$ python3 -q
>>> import numpy as np
>>> np.set_printoptions(suppress=True, linewidth=200)
>>> mat = np.loadtxt("test8.csv", delimiter=",")
>>> mat
array([[ 3.,  4.,  1.,  4.,  3.],
       [ 2.,  3.,  0.,  3.,  2.],
       [ 1.,  2., -1.,  2.,  1.],
       [ 2.,  3.,  0.,  3.,  2.],
       [ 4.,  5.,  2.,  5.,  4.],
       [ 2.,  3.,  0.,  3.,  2.]])
>>> # rows 1 and 3 are equal
>>> np.unique(mat.round(6), axis=0).shape
(4, 5)
>>> np.round(mat @ np.linalg.pinv(mat) @ mat, 2) + 0
array([[ 3.,  4.,  1.,  4.,  3.],
       [ 2.,  3.,  0.,  3.,  2.],
       [ 1.,  2., -1.,  2.,  1.],
       [ 2.,  3.,  0.,  3.,  2.],
       [ 4.,  5.,  2.,  5.,  4.],
       [ 2.,  3.,  0.,  3.,  2.]])
>>> round(np.trace(np.linalg.pinv(mat) @ mat), 2)
np.float64(2.0)
>>> left, sigma, vt = np.linalg.svd(mat)
>>> evecs = vt[:(sigma > 1e-8).sum()]
>>> rng = np.random.default_rng(31142)
>>> x0 = mat[3] + 3 * mat[4] + rng.integers(2) * np.eye(5)[1]
>>> print(x0)
[14. 19.  6. 18. 14.]
>>> print(np.allclose(evecs.T @ evecs @ x0, x0))
False
>>> mat[1] @ mat[4]
np.float64(46.0)
>>> np.round(np.linalg.norm(mat, axis=0), 2)
array([6.16, 8.49, 2.45, 8.49, 6.16])
>>> round(np.linalg.norm(mat[1] - mat[4]), 2)
np.float64(4.47)
>>> rank = np.linalg.matrix_rank(mat)
>>> print(rank)
2
>>> ns = np.linalg.svd(mat)[2][rank:].T
>>> [int(np.linalg.matrix_rank(np.delete(mat, i, axis=0))) for i in range(6)]
[2, 2, 2, 2, 2, 2]
>>> np.linalg.matrix_rank(mat.T @ mat), np.linalg.matrix_rank(mat @ mat.T)
(np.int64(2), np.int64(2))
>>> [int(np.linalg.matrix_rank(mat[:i])) for i in range(1, len(mat) + 1)]
[1, 2, 2, 2, 2, 2]
>>> [int(np.linalg.matrix_rank(mat[:, :j + 1])) for j in range(5)]
[1, 2, 2, 2, 2]
>>> left, sigma, vt = np.linalg.svd(mat)
>>> sigma.round(2) + 0
array([14.89,  2.08,  0.  ,  0.  ,  0.  ])
>>> A2 = left[:, :2] @ np.diag(sigma[:2]) @ vt[:2]
>>> np.linalg.matrix_rank(A2)
np.int64(2)
>>> np.round(np.abs(mat - A2).max(), 2)
np.float64(0.0)
>>> A2.round(2) + 0
array([[ 3.,  4.,  1.,  4.,  3.],
       [ 2.,  3.,  0.,  3.,  2.],
       [ 1.,  2., -1.,  2.,  1.],
       [ 2.,  3.,  0.,  3.,  2.],
       [ 4.,  5.,  2.,  5.,  4.],
       [ 2.,  3.,  0.,  3.,  2.]])
>>> E = np.loadtxt("w.csv", delimiter=",")
>>> E
array([[ 0., -5., -2.,  7.,  5.,  1.],
       [ 5.,  0., -3.,  1., -6., -4.],
       [ 2.,  3.,  0.,  2.,  0., -2.],
       [-7., -1., -2.,  0., -6.,  1.],
       [-5.,  6.,  0.,  6.,  0.,  6.],
       [-1.,  4.,  2., -1., -6.,  0.]])
>>> x0 = np.array([3, 1, 3, 5, 2, 5])
>>> np.round(np.linalg.eigvals(E).real, 2) + 0
array([0., 0., 0., 0., 0., 0.])
>>> print(np.round(np.linalg.svd(E, compute_uv=False), 2))
[13.22 13.22  8.28  8.28  1.89  1.89]
>>> x0 @ E @ x0
np.float64(0.0)
>>> np.round(np.linalg.det(E), 2)
np.float64(42849.0)
>>> Q = np.linalg.solve(np.eye(6) - E, np.eye(6) + E)
>>> np.round(Q @ Q.T, 2) + 0
array([[1., 0., 0., 0., 0., 0.],
       [0., 1., 0., 0., 0., 0.],
       [0., 0., 1., 0., 0., 0.],
       [0., 0., 0., 1., 0., 0.],
       [0., 0., 0., 0., 1., 0.],
       [0., 0., 0., 0., 0., 1.]])
>>> np.round(np.linalg.det(Q), 2)
np.float64(1.0)
>>> def softmax(z):
...     e = np.exp(z - z.max(axis=-1, keepdims=True))
...     return e / e.sum(axis=-1, keepdims=True)
... 
>>> np.round(softmax(E[4]), 2) + 0
array([0.  , 0.33, 0.  , 0.33, 0.  , 0.33])
>>> print(np.round(softmax(10 * E[4]), 2) + 0)
[0.   0.33 0.   0.33 0.   0.33]
>>> scores = E @ E.T / np.sqrt(6)
>>> softmax(scores).round(6).argmax(axis=1)
array([0, 1, 2, 3, 4, 5])
>>> print(np.round(softmax(scores)[4] @ E, 2) + 0)
[-5.  6.  0.  6.  0.  6.]
